$ python -q
>>> import numpy as np
>>> from numpy import linalg as LA
>>> np.set_printoptions(suppress=True, linewidth=140)
>>> Y = np.array([[-2, -2, 2, 0, 1, 2, 1, 1],
...     [-1, -2, 0, -2, -1, 1, -1, -2],
...     [-1, 1, 0, 1, 0, 2, 1, 2],
...     [-2, -2, -1, -2, 1, -2, 0, 1],
...     [-2, 0, -2, -1, 0, 1, -1, 1],
...     [-1, 2, 2, -1, 1, -1, -1, 1],
...     [2, -2, -1, -2, 0, 1, -2, -2],
...     [-1, -1, -2, 0, 0, -2, 1, 2]])
>>> mat = np.triu(Y)
>>> mat
array([[-2, -2,  2,  0,  1,  2,  1,  1],
       [ 0, -2,  0, -2, -1,  1, -1, -2],
       [ 0,  0,  0,  1,  0,  2,  1,  2],
       [ 0,  0,  0, -2,  1, -2,  0,  1],
       [ 0,  0,  0,  0,  0,  1, -1,  1],
       [ 0,  0,  0,  0,  0, -1, -1,  1],
       [ 0,  0,  0,  0,  0,  0, -2, -2],
       [ 0,  0,  0,  0,  0,  0,  0,  2]])
>>> Y = mat[0, 0] * mat[1:] - np.outer(mat[1:, 0], mat[0])
>>> Y
array([[ 0,  4,  0,  4,  2, -2,  2,  4],
       [ 0,  0,  0, -2,  0, -4, -2, -4],
       [ 0,  0,  0,  4, -2,  4,  0, -2],
       [ 0,  0,  0,  0,  0, -2,  2, -2],
       [ 0,  0,  0,  0,  0,  2,  2, -2],
       [ 0,  0,  0,  0,  0,  0,  4,  4],
       [ 0,  0,  0,  0,  0,  0,  0, -4]])
>>> np.flatnonzero(~Y.round(6).any(axis=1))
array([], dtype=int64)
>>> t = np.radians(72)
>>> R = np.eye(8)
>>> R[2, 2] = R[3, 3] = np.cos(t)
>>> R[2, 3], R[3, 2] = -np.sin(t), np.sin(t)
>>> R.round(2)
array([[ 1.  ,  0.  ,  0.  ,  0.  ,  0.  ,  0.  ,  0.  ,  0.  ],
       [ 0.  ,  1.  ,  0.  ,  0.  ,  0.  ,  0.  ,  0.  ,  0.  ],
       [ 0.  ,  0.  ,  0.31, -0.95,  0.  ,  0.  ,  0.  ,  0.  ],
       [ 0.  ,  0.  ,  0.95,  0.31,  0.  ,  0.  ,  0.  ,  0.  ],
       [ 0.  ,  0.  ,  0.  ,  0.  ,  1.  ,  0.  ,  0.  ,  0.  ],
       [ 0.  ,  0.  ,  0.  ,  0.  ,  0.  ,  1.  ,  0.  ,  0.  ],
       [ 0.  ,  0.  ,  0.  ,  0.  ,  0.  ,  0.  ,  1.  ,  0.  ],
       [ 0.  ,  0.  ,  0.  ,  0.  ,  0.  ,  0.  ,  0.  ,  1.  ]])
>>> Y = mat @ R.T
>>> np.round(LA.svd(mat, compute_uv=False), 2) + 0, np.round(LA.svd(Y, compute_uv=False), 2) + 0
(array([5.37, 4.59, 3.44, 2.35, 2.  , 0.88, 0.17, 0.  ]), array([5.37, 4.59, 3.44, 2.35, 2.  , 0.88, 0.17, 0.  ]))
>>> Y.round(2)
array([[-2.  , -2.  ,  0.62,  1.9 ,  1.  ,  2.  ,  1.  ,  1.  ],
       [ 0.  , -2.  ,  1.9 , -0.62, -1.  ,  1.  , -1.  , -2.  ],
       [ 0.  ,  0.  , -0.95,  0.31,  0.  ,  2.  ,  1.  ,  2.  ],
       [ 0.  ,  0.  ,  1.9 , -0.62,  1.  , -2.  ,  0.  ,  1.  ],
       [ 0.  ,  0.  ,  0.  ,  0.  ,  0.  ,  1.  , -1.  ,  1.  ],
       [ 0.  ,  0.  ,  0.  ,  0.  ,  0.  , -1.  , -1.  ,  1.  ],
       [ 0.  ,  0.  ,  0.  ,  0.  ,  0.  ,  0.  , -2.  , -2.  ],
       [ 0.  ,  0.  ,  0.  ,  0.  ,  0.  ,  0.  ,  0.  ,  2.  ]])
>>> np.round(np.abs(Y - mat).max(axis=0), 2)
array([0. , 0. , 1.9, 1.9, 0. , 0. , 0. , 0. ])
>>> np.allclose(LA.norm(mat, axis=1), LA.norm(Y, axis=1))
True
>>> round(np.abs(LA.eigvals(mat)).max(), 2)
np.float64(2.0)
>>> np.round(np.sort(np.abs(LA.eigvals(mat))), 2)
array([0., 0., 1., 2., 2., 2., 2., 2.])
>>> (mat + mat.T) / 2
array([[-2. , -1. ,  1. ,  0. ,  0.5,  1. ,  0.5,  0.5],
       [-1. , -2. ,  0. , -1. , -0.5,  0.5, -0.5, -1. ],
       [ 1. ,  0. ,  0. ,  0.5,  0. ,  1. ,  0.5,  1. ],
       [ 0. , -1. ,  0.5, -2. ,  0.5, -1. ,  0. ,  0.5],
       [ 0.5, -0.5,  0. ,  0.5,  0. ,  0.5, -0.5,  0.5],
       [ 1. ,  0.5,  1. , -1. ,  0.5, -1. , -0.5,  0.5],
       [ 0.5, -0.5,  0.5,  0. , -0.5, -0.5, -2. , -1. ],
       [ 0.5, -1. ,  1. ,  0.5,  0.5,  0.5, -1. ,  2. ]])
>>> print(mat @ mat)
[[ 4  8 -4  6  0 -3 -3  9]
 [ 0  4  0  8  0  0  4  0]
 [ 0  0  0 -2  1 -4 -4  5]
 [ 0  0  0  4 -2  7  1 -1]
 [ 0  0  0  0  0 -1  1  5]
 [ 0  0  0  0  0  1  3  3]
 [ 0  0  0  0  0  0  4  0]
 [ 0  0  0  0  0  0  0  4]]
